$ ipython --no-banner

In [1]: import numpy as np

In [2]: from numpy import linalg as LA

In [3]: np.set_printoptions(precision=3, suppress=True, linewidth=120)

In [4]: rd = lambda a: np.round(a, 3) + 0

In [5]: arr = np.loadtxt("data.csv", delimiter=",")

In [6]: arr
Out[6]: 
array([[-5., -2.,  6., -8.,  5.,  6., -2.,  4.,  9.,  5., -2.],
       [-2., -5., -2.,  6., -8.,  5.,  6., -2.,  4.,  9.,  5.],
       [ 6., -2., -5., -2.,  6., -8.,  5.,  6., -2.,  4.,  9.],
       [-8.,  6., -2., -5., -2.,  6., -8.,  5.,  6., -2.,  4.],
       [ 5., -8.,  6., -2., -5., -2.,  6., -8.,  5.,  6., -2.],
       [ 6.,  5., -8.,  6., -2., -5., -2.,  6., -8.,  5.,  6.],
       [-2.,  6.,  5., -8.,  6., -2., -5., -2.,  6., -8.,  5.],
       [ 4., -2.,  6.,  5., -8.,  6., -2., -5., -2.,  6., -8.],
       [ 9.,  4., -2.,  6.,  5., -8.,  6., -2., -5., -2.,  6.],
       [ 5.,  9.,  4., -2.,  6.,  5., -8.,  6., -2., -5., -2.],
       [-2.,  5.,  9.,  4., -2.,  6.,  5., -8.,  6., -2., -5.]])

In [7]: ev, evecs = LA.eigh(arr)

In [8]: vec = np.array([3, 2, -2, 2, 0, -3, 2, 0, 0, -3, -3])

In [9]: rd(vec @ arr @ vec / (vec @ vec)), rd(ev[0]), rd(ev[-1])
Out[9]: (np.float64(-12.615), np.float64(-33.902), np.float64(20.722))

In [10]: np.abs(arr).sum(axis=1).max(), rd(np.abs(ev).max())
Out[10]: (np.float64(59.0), np.float64(33.902))

In [11]: X = 4 * np.eye(4) + np.ones((4, 4))

In [12]: X
Out[12]: 
array([[5., 1., 1., 1.],
       [1., 5., 1., 1.],
       [1., 1., 5., 1.],
       [1., 1., 1., 5.]])

In [13]: (X @ X)[0]
Out[13]: array([28., 12., 12., 12.])

In [14]: X @ (-1.0) ** np.arange(4)
Out[14]: array([ 4., -4.,  4., -4.])

In [15]: np.allclose(X @ X.T, X.T @ X)
Out[15]: True

In [16]: out = np.array([[0, 2, 8], [-4, -9, -9], [-8, -7, -2], [-5, 9, -1]])

In [17]: np.einsum("ik,kj->ji", X, out)
Out[17]: 
array([[-17., -33., -49., -37.],
       [  3., -41., -33.,  31.],
       [ 28., -40., -12.,  -8.]])

In [18]: LA.matrix_rank(X @ out)
Out[18]: np.int64(3)

In [19]: out.T @ X.T
Out[19]: 
array([[-17., -33., -49., -37.],
       [  3., -41., -33.,  31.],
       [ 28., -40., -12.,  -8.]])

In [20]: vec = np.array([2, 1, -2, 1, 2, -2, 2, 0, 0, 2, 1])

In [21]: arr @ vec
Out[21]: array([-30.,  10.,  73., -43.,   4.,  57., -21., -29.,  72., -17., -28.])

In [22]: np.einsum("ij,j->i", arr, vec)
Out[22]: array([-30.,  10.,  73., -43.,   4.,  57., -21., -29.,  72., -17., -28.])

In [23]: arr @ (2 * vec)
Out[23]: array([-60.,  20., 146., -86.,   8., 114., -42., -58., 144., -34., -56.])

In [24]: (arr * vec).sum(axis=1)
Out[24]: array([-30.,  10.,  73., -43.,   4.,  57., -21., -29.,  72., -17., -28.])

In [25]: rd(LA.norm(X) ** 2 / LA.norm(X, 2) ** 2)
Out[25]: np.float64(1.75)

In [26]: X[1] @ X[3]
Out[26]: np.float64(12.0)

In [27]: rd(LA.norm(X, 2))
Out[27]: np.float64(8.0)

In [28]: LA.norm(X, axis=2)
AxisError: axis 2 is out of bounds for array of dimension 2


In [29]: rd(LA.norm(X, axis=1))
Out[29]: array([5.292, 5.292, 5.292, 5.292])

In [30]: rd(LA.norm(X, 1)), rd(LA.norm(X, np.inf))
Out[30]: (np.float64(8.0), np.float64(8.0))

In [31]: feats = np.load("a.npy")

In [32]: feats
Out[32]: 
array([[-0.6, -0.5, -2.6],
       [-1.8, -0.7, -0.9],
       [-3.3,  1.2,  0.9],
       [-2.1,  1.7, -0.9],
       [-0.6,  0.2, -0.4],
       [ 4.2, -1.5,  0.1],
       [-0.6, -0.3,  0.8],
       [-0.9,  2.3, -0.6],
       [-2.1,  0.7, -0.8],
       [-0.9,  0.5, -0.5],
       [-6.6, -1.2, -0.9]])

In [33]: D = LA.norm(feats[:, None] - feats[None], axis=-1)

In [34]: rd(LA.norm(feats, axis=1))
Out[34]: array([2.715, 2.131, 3.625, 2.848, 0.748, 4.461, 1.044, 2.542, 2.354, 1.145, 6.768])

In [35]: np.unravel_index(D.round(6).argmax(), D.shape)
Out[35]: (np.int64(5), np.int64(10))

In [36]: rd(D[:5, :5])
Out[36]: 
array([[0.   , 2.09 , 4.736, 3.159, 2.309],
       [2.09 , 0.   , 3.017, 2.419, 1.581],
       [4.736, 3.017, 0.   , 2.22 , 3.159],
       [3.159, 2.419, 2.22 , 0.   , 2.179],
       [2.309, 1.581, 3.159, 2.179, 0.   ]])

In [37]: rd(LA.norm(feats - feats.mean(axis=0), axis=1))
Out[37]: array([2.332, 1.072, 2.578, 1.684, 0.801, 5.883, 1.63 , 2.14 , 0.9  , 0.567, 5.412])

In [38]: D[1].round(6).argsort(kind="stable")[:4]
Out[38]: array([1, 8, 9, 4])

In [39]: vec = np.array([5, 2, 5])

In [40]: rhs = feats @ vec

In [41]: rd(LA.solve(feats.T @ feats, feats.T @ rhs))
Out[41]: array([5., 2., 5.])

In [42]: LA.solve(feats, rhs)
LinAlgError: Last 2 dimensions of the array must be square


In [43]: rng = np.random.default_rng(5)

In [44]: rhs = rhs + 0.02 * rng.normal(size=11)

In [45]: rd(rhs)
Out[45]: array([-17.016, -14.926,  -9.605, -11.592,  -4.577,  18.502,   0.389,  -2.916, -13.085,  -5.967, -39.895])

In [46]: coef, *_ = LA.lstsq(feats, rhs)

In [47]: coef.round()
Out[47]: array([5., 2., 5.])

In [48]: rd(feats.T @ (rhs - feats @ coef))
Out[48]: array([0., 0., 0.])

In [49]: rd(coef)
Out[49]: array([5.   , 2.001, 5.001])

In [50]: vec = np.array([-7, -3, 1])

In [51]: rhs = feats @ vec

In [52]: coef, lr = np.zeros(3), 1 / LA.norm(feats, 2) ** 2

In [53]: for i in range(250):
    ...:     coef -= lr * feats.T @ (feats @ coef - rhs)
    ...:     if i % 50 == 0: print(i, round(LA.norm(feats @ coef - rhs), 3))
    ...: 
0 12.719
50 0.019
100 0.0
150 0.0
200 0.0

In [54]: rd(LA.cond(feats))
Out[54]: np.float64(2.958)
